$ python -q
>>> import numpy as np
>>> from numpy import linalg as LA
>>> np.set_printoptions(suppress=True, linewidth=140)
>>> def rd(a):
...     return np.round(a, 2) + 0
... 
>>> M = np.load("dump.npy")
>>> M
array([[ -8.46, -19.53,  -1.24],
       [ -7.34, -17.74,  -1.07],
       [ -5.9 , -15.35,  -0.85],
       [ -3.2 , -10.57,  -0.41],
       [ -1.97,  -8.14,  -0.19],
       [ -1.6 ,  -7.36,  -0.12],
       [ -0.95,  -5.87,   0.01],
       [  0.14,  -2.52,   0.23],
       [  0.27,  -1.23,   0.24],
       [  0.05,  -0.12,   0.05],
       [ -0.05,   0.1 ,  -0.06],
       [ -0.22,   0.4 ,  -0.3 ],
       [ -0.25,   0.49,  -0.4 ],
       [ -0.26,   0.53,  -0.46],
       [ -0.27,   0.69,  -0.67],
       [ -0.17,   0.91,  -0.95],
       [  0.03,   1.15,  -1.24],
       [  0.41,   1.52,  -1.6 ],
       [  0.81,   1.84,  -1.88],
       [  1.15,   2.12,  -2.09],
       [  1.25,   2.19,  -2.14],
       [  2.66,   3.29,  -2.82],
       [  6.77,   6.41,  -4.21],
       [  8.12,   7.44,  -4.59],
       [ 11.2 ,   9.82,  -5.36]])
>>> rng = np.random.default_rng(371)
>>> lab = rng.permutation(3)
>>> out = M[:, lab] * rng.choice([-1, 1], 3)
>>> out
array([[  8.46, -19.53,   1.24],
       [  7.34, -17.74,   1.07],
       [  5.9 , -15.35,   0.85],
       [  3.2 , -10.57,   0.41],
       [  1.97,  -8.14,   0.19],
       [  1.6 ,  -7.36,   0.12],
       [  0.95,  -5.87,  -0.01],
       [ -0.14,  -2.52,  -0.23],
       [ -0.27,  -1.23,  -0.24],
       [ -0.05,  -0.12,  -0.05],
       [  0.05,   0.1 ,   0.06],
       [  0.22,   0.4 ,   0.3 ],
       [  0.25,   0.49,   0.4 ],
       [  0.26,   0.53,   0.46],
       [  0.27,   0.69,   0.67],
       [  0.17,   0.91,   0.95],
       [ -0.03,   1.15,   1.24],
       [ -0.41,   1.52,   1.6 ],
       [ -0.81,   1.84,   1.88],
       [ -1.15,   2.12,   2.09],
       [ -1.25,   2.19,   2.14],
       [ -2.66,   3.29,   2.82],
       [ -6.77,   6.41,   4.21],
       [ -8.12,   7.44,   4.59],
       [-11.2 ,   9.82,   5.36]])
>>> left, _, VT = LA.svd(M.T @ out)
>>> rd(LA.lstsq(M, out)[0])
array([[-1.,  0.,  0.],
       [ 0.,  1.,  0.],
       [ 0.,  0., -1.]])
>>> Q, evecs = LA.qr(M[:, :1])[0], LA.qr(M[:, 1:])[0]
>>> sv = LA.svd(Q.T @ evecs, compute_uv=False)
>>> rd(sv)
array([0.95])
>>> (sv > 0.9).sum()
np.int64(1)
>>> left, sv, VT = LA.svd(M, full_matrices=False)
>>> rd(np.cumsum(sv ** 2) / np.sum(sv ** 2))
array([0.91, 0.99, 1.  ])
>>> rd(sv / sv[0])
array([1.  , 0.29, 0.1 ])
>>> left.shape, sv.shape, VT.shape
((25, 3), (3,), (3, 3))
>>> cov = np.cov(M, rowvar=False)
>>> rd(LA.eigvalsh(cov)[::-1])
array([71.62,  3.28,  0.62])
>>> rd(np.corrcoef(M.T))
array([[ 1.  ,  0.91, -0.72],
       [ 0.91,  1.  , -0.52],
       [-0.72, -0.52,  1.  ]])
>>> proj = M @ LA.solve(M.T @ M, M.T)
>>> np.allclose(proj @ proj, proj)
True
>>> rd(np.diag(proj))
array([0.35, 0.27, 0.2 , 0.12, 0.1 , 0.1 , 0.09, 0.06, 0.03, 0.  , 0.  , 0.01, 0.02, 0.02, 0.04, 0.06, 0.07, 0.09, 0.1 , 0.1 , 0.1 , 0.11,
       0.2 , 0.26, 0.49])
>>> rd(np.trace(proj))
np.float64(3.0)
>>> LA.matrix_rank(np.eye(25) - proj)
np.int64(22)
>>> data = np.array([[2.62, 3.49, 17.17],
...     [-12.57, 21.42, -41.6],
...     [-20.97, -9.45, 16.48],
...     [-13.45, -5.14, 10.64],
...     [29.82, -15.4, -13.09],
...     [0.27, -15.66, 19.0],
...     [13.32, -6.08, -48.31],
...     [13.72, 12.69, -62.12],
...     [-8.89, 18.71, -4.27],
...     [1.2, 0.94, -40.52],
...     [16.48, -8.61, -16.21],
...     [22.32, -10.99, -19.18],
...     [-6.88, 3.19, 7.08],
...     [-10.5, -4.84, 46.06]])
>>> data
array([[  2.62,   3.49,  17.17],
       [-12.57,  21.42, -41.6 ],
       [-20.97,  -9.45,  16.48],
       [-13.45,  -5.14,  10.64],
       [ 29.82, -15.4 , -13.09],
       [  0.27, -15.66,  19.  ],
       [ 13.32,  -6.08, -48.31],
       [ 13.72,  12.69, -62.12],
       [ -8.89,  18.71,  -4.27],
       [  1.2 ,   0.94, -40.52],
       [ 16.48,  -8.61, -16.21],
       [ 22.32, -10.99, -19.18],
       [ -6.88,   3.19,   7.08],
       [-10.5 ,  -4.84,  46.06]])
>>> vec = np.array([1, 2, 2])
>>> rhs = data @ vec
>>> rd(LA.pinv(data) @ data)
array([[1., 0., 0.],
       [0., 1., 0.],
       [0., 0., 1.]])
>>> rhs = rhs + 0.3 * rng.normal(size=14)
>>> rd(rhs)
array([ 43.77, -52.49,  -6.87,  -2.52, -27.36,   7.06, -95.18, -85.38,  20.35, -78.2 , -33.26, -37.56,  13.79,  72.21])
>>> coef, *_ = LA.lstsq(data, rhs)
>>> [round(float(LA.norm(LA.solve(data.T @ data + lam * np.eye(3), data.T @ rhs))), 2) for lam in (0, 1, 10, 100)]
[3.0, 3.0, 2.97, 2.71]
>>> rd(LA.norm(data[6], 1)), rd(LA.norm(data[6], np.inf))
(np.float64(67.71), np.float64(48.31))
>>> rd(LA.norm(data, "nuc"))
np.float64(203.84)
>>> out = np.c_[data[:, :2] @ np.array([[2, -2], [2, -2]]), np.array([5, -2, -3, -2, -3, 6, 2, 4, 4, 4, 2, -7, 7, 7])]
>>> rd(out)
array([[ 12.22, -12.22,   5.  ],
       [ 17.7 , -17.7 ,  -2.  ],
       [-60.84,  60.84,  -3.  ],
       [-37.18,  37.18,  -2.  ],
       [ 28.84, -28.84,  -3.  ],
       [-30.78,  30.78,   6.  ],
       [ 14.48, -14.48,   2.  ],
       [ 52.82, -52.82,   4.  ],
       [ 19.64, -19.64,   4.  ],
       [  4.28,  -4.28,   4.  ],
       [ 15.74, -15.74,   2.  ],
       [ 22.66, -22.66,  -7.  ],
       [ -7.38,   7.38,   7.  ],
       [-30.68,  30.68,   7.  ]])
>>> rd(LA.lstsq(data, out[:, 0])[0])
array([2., 2., 0.])
>>> LA.matrix_rank(out)
np.int64(2)
>>> lab = data[:, 1] > np.median(data[:, 1])
>>> f = data[lab].mean(axis=0) - data[~lab].mean(axis=0)
>>> np.argsort(-np.abs(f).round(6), kind="stable")
array([1, 0, 2])
>>> rd((((data - data.mean(axis=0)) @ f > 0) == lab).mean())
np.float64(0.79)
>>> rd(f)
array([-9.87, 18.13, -3.93])
>>> lab.astype(int)
array([1, 1, 0, 0, 0, 0, 0, 1, 1, 1, 0, 0, 1, 1])
>>> ((data - data.mean(axis=0)) @ f > 0).astype(int)
array([0, 1, 0, 1, 0, 0, 0, 1, 1, 1, 0, 0, 1, 0])
>>> K = np.load("m.npy")
>>> K
array([[ 0.2, -0.6,  0.2, -0.7],
       [ 0.4, -0.4,  0. , -1. ],
       [ 0.3, -1.5, -0.4,  0.8],
       [ 0.3,  0.1, -1.4,  0.9]])
>>> vec = np.array([3, -1, 1, 3])
>>> K @ np.eye(4)[3]
array([-0.7, -1. ,  0.8,  0.9])
>>> (K @ vec).argmax()
np.int64(2)
>>> np.sign((K @ vec).round(6))
array([-1., -1.,  1.,  1.])
>>> np.einsum("ij,j->i", K, vec)
array([-0.7, -1.4,  4.4,  2.1])
>>> LA.norm(K @ vec) <= LA.norm(K, 2) * LA.norm(vec) + 1e-9
np.True_
>>> out = K / np.sqrt((K ** 2).mean(axis=1, keepdims=True))
>>> rd(K - K.mean(axis=1, keepdims=True))
array([[ 0.42, -0.38,  0.42, -0.48],
       [ 0.65, -0.15,  0.25, -0.75],
       [ 0.5 , -1.3 , -0.2 ,  1.  ],
       [ 0.32,  0.12, -1.38,  0.92]])
>>> LA.matrix_rank(out) == LA.matrix_rank(K)
np.True_
>>> rd(LA.norm(out, axis=1))
array([2., 2., 2., 2.])
>>> vec = np.array([9, 0, 0, 0])
>>> rhs = K @ vec
>>> rd(rhs)
array([1.8, 3.6, 2.7, 2.7])
>>> rd(LA.solve(K, -3 * rhs))
array([-27.,   0.,   0.,   0.])
>>> rd(LA.solve(K, rhs))
array([9., 0., 0., 0.])
>>> left, sv, VT = LA.svd(K)
>>> rd(sv)
array([2.12, 1.68, 0.98, 0.05])
>>> np.argmax(sv[:-1] / (sv[1:] + 1e-6)) + 1
np.int64(3)
>>> out = left[:, :3] @ np.diag(sv[:3]) @ VT[:3]
>>> rd(LA.norm(K - out, 2)), rd(sv[3])
(np.float64(0.05), np.float64(0.05))
>>> LA.matrix_rank(out)
np.int64(3)
>>> LA.matrix_rank(K, rtol=0.05)
np.int64(3)
>>> arr = np.loadtxt("arr.csv", delimiter=",")
>>> arr
array([[ 14.29,  11.3 ,   2.12,  -5.04],
       [  7.75, -10.74,  -9.73,   5.  ],
       [ -1.65,  -3.25,  -5.02, -17.06]])
>>> out = arr / LA.norm(arr, axis=1, keepdims=True)
>>> cov = out @ out.T
>>> (cov - 2 * np.eye(3)).round(6).argmax(axis=1)
array([2, 2, 0])
>>> (np.abs(cov) > 0.9).astype(int)
array([[1, 0, 0],
       [0, 1, 0],
       [0, 0, 1]])
>>> rd(np.degrees(np.arccos(np.clip(cov[2, 0], -1, 1))))
np.float64(87.5)
>>> rd(cov)
array([[ 1.  , -0.17,  0.04],
       [-0.17,  1.  , -0.05],
       [ 0.04, -0.05,  1.  ]])
>>> rd(cov[2])
array([ 0.04, -0.05,  1.  ])
>>> rd(LA.norm(out, axis=1))
array([1., 1., 1.])
>>> left, sv, VT = LA.svd(arr, full_matrices=False)
>>> np.allclose(left * sv @ VT, arr)
True
>>> rd(VT @ VT.T)
array([[1., 0., 0.],
       [0., 1., 0.],
       [0., 0., 1.]])
>>> rd(np.cumsum(sv ** 2) / np.sum(sv ** 2))
array([0.41, 0.73, 1.  ])
>>> rd(np.sqrt((sv ** 2).sum())), rd(LA.norm(arr))
(np.float64(31.41), np.float64(31.41))
>>> rd(left.T @ left)
array([[1., 0., 0.],
       [0., 1., 0.],
       [0., 0., 1.]])
